$ ipython --no-banner

In [1]: import numpy as np

In [2]: np.set_printoptions(precision=2, suppress=True, linewidth=120, floatmode="fixed")

In [3]: rnd = lambda a: np.round(a, 2) + 0

In [4]: feats = np.loadtxt("m.csv", delimiter=",")

In [5]: feats
Out[5]: 
array([[ 267.00,   98.00,    5.00,  -18.00,  -77.00,  235.00,  -59.00, -112.00,  -55.00,   24.00,   66.00,   65.00],
       [  98.00,  358.00,  -84.00,   84.00, -116.00,  118.00,   -3.00, -218.00, -117.00,   24.00,  173.00, -217.00],
       [   5.00,  -84.00,  320.00, -169.00,   40.00,  -47.00, -117.00,  192.00,   20.00, -109.00,   80.00,  106.00],
       [ -18.00,   84.00, -169.00,  285.00,  -15.00,  -36.00,  -45.00, -107.00, -194.00,    7.00,    6.00,  -69.00],
       [ -77.00, -116.00,   40.00,  -15.00,  303.00,  -95.00,   85.00,   73.00,   79.00,  -41.00,  -18.00,   41.00],
       [ 235.00,  118.00,  -47.00,  -36.00,  -95.00,  417.00,  -85.00, -114.00,  -54.00,   10.00,   88.00,   20.00],
       [ -59.00,   -3.00, -117.00,  -45.00,   85.00,  -85.00,  319.00,  -29.00,  135.00,  148.00, -108.00,   55.00],
       [-112.00, -218.00,  192.00, -107.00,   73.00, -114.00,  -29.00,  306.00,   31.00,  -18.00,  -80.00,  221.00],
       [ -55.00, -117.00,   20.00, -194.00,   79.00,  -54.00,  135.00,   31.00,  346.00,  115.00,  -51.00,   37.00],
       [  24.00,   24.00, -109.00,    7.00,  -41.00,   10.00,  148.00,  -18.00,  115.00,  291.00, -135.00,   85.00],
       [  66.00,  173.00,   80.00,    6.00,  -18.00,   88.00, -108.00,  -80.00,  -51.00, -135.00,  317.00, -118.00],
       [  65.00, -217.00,  106.00,  -69.00,   41.00,   20.00,   55.00,  221.00,   37.00,   85.00, -118.00,  399.00]])

In [6]: x = np.array([0, 3, -2, -3, -3, -1, -3, 3, -1, 3, -3, 3])

In [7]: target = feats @ x

In [8]: target
Out[8]: 
array([  299.00,  -406.00,   200.00,  -380.00, -1258.00,   217.00,   -56.00,  1001.00,   -41.00,  1302.00, -1268.00,
        1468.00])

In [9]: rnd(np.linalg.solve(feats, target + feats[:, 3]))
Out[9]: array([ 0.00,  3.00, -2.00, -2.00, -3.00, -1.00, -3.00,  3.00, -1.00,  3.00, -3.00,  3.00])

In [10]: rnd(np.linalg.solve(feats, target))
Out[10]: array([ 0.00,  3.00, -2.00, -3.00, -3.00, -1.00, -3.00,  3.00, -1.00,  3.00, -3.00,  3.00])

In [11]: rnd(np.linalg.solve(feats, -1 * target))
Out[11]: array([ 0.00, -3.00,  2.00,  3.00,  3.00,  1.00,  3.00, -3.00,  1.00, -3.00,  3.00, -3.00])

In [12]: rnd(np.linalg.solve(feats, feats[:, 10]))
Out[12]: array([0.00, 0.00, 0.00, 0.00, 0.00, 0.00, 0.00, 0.00, 0.00, 0.00, 1.00, 0.00])
